% python3 -q
>>> import numpy as np
>>> np.set_printoptions(precision=3, suppress=True, linewidth=100)
>>> def rnd(a):
...     return np.round(a, 3) + 0
... 
>>> W0 = np.loadtxt("out9.csv", delimiter=",")
>>> W0
array([[ 0.8  , -0.879,  0.3  ],
       [-0.2  ,  0.179, -1.   ],
       [-1.2  ,  0.857,  0.8  ],
       [-0.1  , -0.08 , -1.6  ],
       [ 0.6  , -0.765,  2.8  ],
       [ 1.4  , -1.558, -0.7  ],
       [ 0.   ,  0.117, -1.1  ],
       [ 1.4  , -1.225,  0.1  ],
       [-0.3  ,  0.775, -0.2  ],
       [ 1.   , -1.014, -0.2  ],
       [-1.7  ,  2.125, -2.2  ],
       [-0.6  ,  0.913,  2.3  ],
       [-2.3  ,  2.204,  0.3  ],
       [-0.4  ,  0.753, -1.2  ],
       [-0.7  ,  0.003,  0.6  ],
       [ 1.4  , -1.342, -0.6  ],
       [ 0.6  , -0.656,  0.7  ],
       [-1.4  ,  1.675,  1.   ],
       [-0.9  ,  1.211, -0.6  ],
       [ 1.6  , -1.908,  0.4  ],
       [-0.5  ,  0.358, -0.3  ],
       [ 0.9  , -1.044, -0.7  ],
       [ 2.2  , -2.561,  1.4  ],
       [-0.2  ,  0.189, -0.6  ],
       [ 0.6  , -0.654, -0.5  ],
       [ 0.1  , -0.546,  0.2  ]])
>>> gram = np.cov(W0, rowvar=False)
>>> rnd(np.polyfit(W0[:, 0], W0[:, 2], 1))
array([ 0.129, -0.033])
>>> rnd(W0.std(axis=0))
array([1.083, 1.19 , 1.1  ])
>>> rnd(np.corrcoef(W0.T))
array([[ 1.   , -0.975,  0.126],
       [-0.975,  1.   , -0.179],
       [ 0.126, -0.179,  1.   ]])
>>> rnd(np.linalg.eigvalsh(gram)[::-1])
array([2.715, 1.205, 0.032])
>>> gram.shape
(3, 3)
>>> rnd(gram)
array([[ 1.219, -1.306,  0.157],
       [-1.306,  1.474, -0.244],
       [ 0.157, -0.244,  1.259]])
>>> np.argwhere(np.triu(np.abs(np.corrcoef(W0.T)) > 0.8, 1))
array([[0, 1]])
>>> rnd(np.linalg.det(gram[::-1]))
np.float64(-0.105)
>>> rnd(np.linalg.eigvals(gram).sum().real)
np.float64(3.952)
>>> rnd(np.poly(gram))
array([ 1.   , -3.952,  3.397, -0.105])
>>> rnd(np.linalg.eigvals(gram))
array([2.715, 0.032, 1.205])
>>> t = np.radians(72)
>>> Rm = np.eye(3)
>>> Rm[2, 2] = Rm[1, 1] = np.cos(t)
>>> Rm[2, 1], Rm[1, 2] = -np.sin(t), np.sin(t)
>>> rnd(Rm)
array([[ 1.   ,  0.   ,  0.   ],
       [ 0.   ,  0.309,  0.951],
       [ 0.   , -0.951,  0.309]])
>>> B = W0 @ Rm.T
>>> np.allclose(np.linalg.norm(W0, axis=1), np.linalg.norm(B, axis=1))
True
>>> B = np.c_[W0[:, :1] @ np.array([[-9]]), np.array([0, 0, 0, -3, -2, 0, 1, 2, 1, -3, 1, 3, 1, 3, 3, 2, 2, 3, -2, -1, -1, -2, -2, 3, 1, 1])]
>>> rnd(B)
array([[ -7.2,   0. ],
       [  1.8,   0. ],
       [ 10.8,   0. ],
       [  0.9,  -3. ],
       [ -5.4,  -2. ],
       [-12.6,   0. ],
       [  0. ,   1. ],
       [-12.6,   2. ],
       [  2.7,   1. ],
       [ -9. ,  -3. ],
       [ 15.3,   1. ],
       [  5.4,   3. ],
       [ 20.7,   1. ],
       [  3.6,   3. ],
       [  6.3,   3. ],
       [-12.6,   2. ],
       [ -5.4,   2. ],
       [ 12.6,   3. ],
       [  8.1,  -2. ],
       [-14.4,  -1. ],
       [  4.5,  -1. ],
       [ -8.1,  -2. ],
       [-19.8,  -2. ],
       [  1.8,   3. ],
       [ -5.4,   1. ],
       [ -0.9,   1. ]])
>>> rnd(np.linalg.lstsq(W0, B[:, 0])[0])
array([-9.,  0.,  0.])
>>> M = np.load("run2.npy")
>>> M
array([[ 0.02, -0.7 , -0.7 , -0.14],
       [-0.7 ,  0.5 , -0.5 , -0.1 ],
       [-0.7 , -0.5 ,  0.5 , -0.1 ],
       [-0.14, -0.1 , -0.1 ,  0.98]])
>>> proj = np.triu(np.array([[3, 3, 1, -3], [0, -1, -3, 2], [2, 1, -3, -3], [0, -1, 0, -1]]), 1) + np.eye(4)
>>> B = proj @ M @ np.linalg.inv(proj)
>>> rnd(np.linalg.det(B))
np.float64(-1.0)
>>> rnd(np.trace(B)), np.trace(M)
(np.float64(2.0), np.float64(2.0))
>>> feats = np.load("m.npy")
>>> feats
array([[-2, -1,  1,  2,  2, -1, -1,  0],
       [ 3,  4,  6,  7,  7,  4,  4,  5],
       [-7, -6, -4, -3, -3, -6, -6, -5]])
>>> U, sv, vt = np.linalg.svd(feats)
>>> rnd(sv)
array([20.   ,  6.928,  0.   ])
>>> B = U[:, :2] @ np.diag(sv[:2]) @ vt[:2]
>>> np.linalg.matrix_rank(feats, rtol=0.05)
np.int64(2)
>>> rnd(np.linalg.norm(feats - B, 2)), rnd(sv[2])
(np.float64(0.0), np.float64(0.0))
>>> rnd(B)
array([[-2., -1.,  1.,  2.,  2., -1., -1.,  0.],
       [ 3.,  4.,  6.,  7.,  7.,  4.,  4.,  5.],
       [-7., -6., -4., -3., -3., -6., -6., -5.]])
>>> np.linalg.matrix_rank(B)
np.int64(2)
>>> rnd(np.abs(feats - B).max())
np.float64(0.0)
>>> U, sv, vt = np.linalg.svd(feats, full_matrices=False)
>>> rnd(U.T @ U)
array([[1., 0., 0.],
       [0., 1., 0.],
       [0., 0., 1.]])
>>> rnd(vt @ vt.T)
array([[1., 0., 0.],
       [0., 1., 0.],
       [0., 0., 1.]])
>>> np.abs(U[:, 0]).round(6).argmax()
np.int64(1)
>>> rnd(np.sqrt((sv ** 2).sum())), rnd(np.linalg.norm(feats))
(np.float64(21.166), np.float64(21.166))
>>> rnd(np.abs(vt[0]))
array([0.354, 0.354, 0.354, 0.354, 0.354, 0.354, 0.354, 0.354])
>>> (sv > 1e-8).sum()
np.int64(2)
>>> rnd(sv)
array([20.   ,  6.928,  0.   ])
>>> np.linalg.cond(feats) > 100
np.True_
>>> np.linalg.matrix_rank(feats, rtol=0.1)
np.int64(2)
>>> np.argsort(-np.linalg.norm(feats, axis=0).round(6), kind="stable")[:3]
array([0, 3, 4])
>>> rk = np.linalg.matrix_rank(feats)
>>> rk
np.int64(2)
>>> null = np.linalg.svd(feats)[2][rk:].T
>>> rnd(null @ null.T)
array([[ 0.625, -0.25 ,  0.   ,  0.125,  0.125, -0.25 , -0.25 , -0.125],
       [-0.25 ,  0.812, -0.063,  0.   ,  0.   , -0.187, -0.187, -0.125],
       [ 0.   , -0.063,  0.813, -0.25 , -0.25 , -0.063, -0.063, -0.125],
       [ 0.125,  0.   , -0.25 ,  0.625, -0.375,  0.   ,  0.   , -0.125],
       [ 0.125,  0.   , -0.25 , -0.375,  0.625,  0.   ,  0.   , -0.125],
       [-0.25 , -0.187, -0.063,  0.   ,  0.   ,  0.812, -0.188, -0.125],
       [-0.25 , -0.187, -0.063,  0.   ,  0.   , -0.188,  0.812, -0.125],
       [-0.125, -0.125, -0.125, -0.125, -0.125, -0.125, -0.125,  0.875]])
>>> [int(np.linalg.matrix_rank(feats[:, :j + 1])) for j in range(8)]
[1, 2, 2, 2, 2, 2, 2, 2]
>>> np.linalg.matrix_rank(feats.T @ feats), np.linalg.matrix_rank(feats @ feats.T)
(np.int64(2), np.int64(2))
>>> [int(np.linalg.matrix_rank(np.delete(feats, i, axis=0))) for i in range(3)]
[2, 2, 2]
>>> arr = np.loadtxt("data.csv", delimiter=",")
>>> arr
array([[ 0.6  , -1.1  ,  0.7  ,  0.9  ,  3.276,  0.5  ],
       [ 0.   , -1.6  ,  1.4  , -0.2  ,  4.794,  0.4  ],
       [-0.7  ,  0.1  , -2.3  , -1.4  , -0.329,  0.8  ],
       [ 0.7  ,  0.6  ,  0.9  ,  0.6  , -1.786, -0.7  ],
       [-0.9  , -0.1  ,  0.   , -1.   ,  0.284,  0.9  ],
       [-0.8  ,  0.7  ,  0.3  , -0.6  , -2.096, -1.1  ],
       [-1.7  ,  1.4  ,  0.9  , -1.1  , -4.199, -0.7  ],
       [-1.6  ,  0.4  ,  0.2  ,  0.8  , -1.236,  1.1  ],
       [-1.1  , -0.3  , -0.5  , -0.7  ,  0.928,  1.4  ],
       [-1.3  , -1.2  , -0.1  ,  1.   ,  3.593, -1.   ],
       [ 0.1  ,  2.4  , -1.4  ,  1.8  , -7.209,  0.3  ],
       [-0.8  , -0.6  ,  0.5  ,  1.2  ,  1.818,  0.5  ],
       [-0.3  ,  2.3  ,  0.3  , -0.3  , -6.92 ,  0.7  ],
       [-1.1  ,  0.5  , -0.5  , -1.2  , -1.486,  0.1  ],
       [-0.1  ,  0.1  ,  0.4  ,  2.7  , -0.311, -0.7  ],
       [ 0.5  ,  0.8  , -0.6  , -0.4  , -2.39 , -0.6  ],
       [ 0.2  ,  0.9  ,  2.4  , -0.8  , -2.722, -0.7  ],
       [ 1.6  , -1.2  , -0.1  , -0.3  ,  3.603,  0.7  ],
       [-1.2  ,  1.7  ,  1.3  ,  0.2  , -5.09 ,  2.2  ],
       [-0.8  , -0.3  ,  0.7  , -0.7  ,  0.897, -1.6  ],
       [ 0.5  , -1.4  , -1.2  ,  0.4  ,  4.174, -1.3  ]])
>>> np.linalg.lstsq(feats[:-1].T, feats[-1])[2]
np.int32(2)
>>> try:
...     np.linalg.inv(feats)
... except np.linalg.LinAlgError as e:
...     print(e)
... 
Last 2 dimensions of the array must be square
>>> cen = arr - arr.mean(axis=0)
>>> U, sv, vt = np.linalg.svd(cen, full_matrices=False)
>>> rnd(cen.mean(axis=0))
array([0., 0., 0., 0., 0., 0.])
>>> rnd(np.abs(vt[-1]))
array([0.   , 0.949, 0.001, 0.   , 0.316, 0.   ])
>>> np.abs(vt[0]).argmax()
np.int64(4)
>>> rnd(sv)
array([16.471,  5.   ,  4.683,  4.328,  3.523,  0.024])
>>> cen = arr - arr.mean(axis=0)
>>> V = np.linalg.svd(cen)[2][:5]
>>> B = cen - cen @ V.T @ V
>>> rnd(B.std(axis=0))
array([0.   , 0.005, 0.   , 0.   , 0.002, 0.   ])
>>> rnd(np.cov(cen @ V.T, rowvar=False))
array([[13.565,  0.   ,  0.   ,  0.   ,  0.   ],
       [ 0.   ,  1.25 ,  0.   ,  0.   ,  0.   ],
       [ 0.   ,  0.   ,  1.096,  0.   ,  0.   ],
       [ 0.   ,  0.   ,  0.   ,  0.937,  0.   ],
       [ 0.   ,  0.   ,  0.   ,  0.   ,  0.621]])
>>> rnd((cen @ V.T).std(axis=0))
array([3.594, 1.091, 1.022, 0.945, 0.769])
>>> rnd(np.diag(V.T @ V))
array([1. , 0.1, 1. , 1. , 0.9, 1. ])
>>> np.linalg.norm(B, axis=1).round(6).argmax()
np.int64(8)
>>> B = np.c_[arr[:, :5] @ np.array([[2, 4, 5, 9, 5],
...     [6, -7, -5, 7, 5],
...     [-5, 7, 3, -9, 6],
...     [-8, -3, -9, -9, 8],
...     [-3, 8, -5, 8, -9]]), np.array([-3, -2, 1, 1, 4, 9, -7, 4, -3, -5, -6, 7, 1, -9, -1, -3, -3, -7, -9, -3, 9])]
>>> rnd(B)
array([[-25.928,  38.508, -13.88 ,   9.508, -20.584,  -3.   ],
       [-29.382,  59.952,  -9.97 ,  16.352, -44.346,  -2.   ],
       [ 22.887, -18.032,   3.345,  25.068, -25.039,   1.   ],
       [  1.058, -11.188,   6.73 , -17.288,  32.774,   1.   ],
       [  4.748,   2.372,   3.58 ,   2.472, -15.556,   4.   ],
       [ 12.188, -20.968,   9.28 , -16.368,  15.364,   9.   ],
       [ 21.897, -40.592,  18.095, -37.292,  32.891,  -7.   ],
       [ -4.492, -20.088, -10.42 , -30.488,  12.724,   4.   ],
       [  1.316,   3.724,  -3.84 ,   6.224, -23.952,  -3.   ],
       [-28.079,  28.244, -27.765,   0.544, -37.437,  -5.   ],
       [ 28.827, -89.272,   4.145, -43.572,  83.381,  -6.   ],
       [-22.754,  15.444, -19.39 , -12.156, -10.762,   7.   ],
       [ 34.86 , -69.66 ,  25.2  , -41.96 ,  71.68 ,   1.   ],
       [ 17.358, -19.688,   8.73 ,  -2.988,  -2.226,  -9.   ],
       [-22.267,  -8.888, -22.545, -30.588,  26.799,  -1.   ],
       [ 19.17 , -25.72 ,  12.25 ,  -0.02 ,  21.21 ,  -3.   ],
       [  8.366,  -8.076,  24.51 , -28.076,  37.998,  -3.   ],
       [-11.909,  43.824,  -1.615,  38.424, -33.427,  -7.   ],
       [ 14.97 , -48.92 ,  13.05 , -53.12 ,  57.71 ,  -9.   ],
       [ -3.991,  13.076,   1.415,  -2.124, -14.973,  -3.   ],
       [-17.122,  35.592, -18.57 ,  35.292, -46.066,   9.   ]])
>>> np.linalg.matrix_rank(np.c_[arr, B])
np.int64(7)
>>> rnd(np.linalg.norm(np.linalg.qr(arr)[0].T @ B, axis=0) ** 2 / ((B ** 2).sum(axis=0) + 1e-12))
array([1.   , 1.   , 1.   , 1.   , 1.   , 0.161])
>>> rnd(np.linalg.lstsq(arr, B[:, 0])[0])
array([ 2.,  6., -5., -8., -3.,  0.])
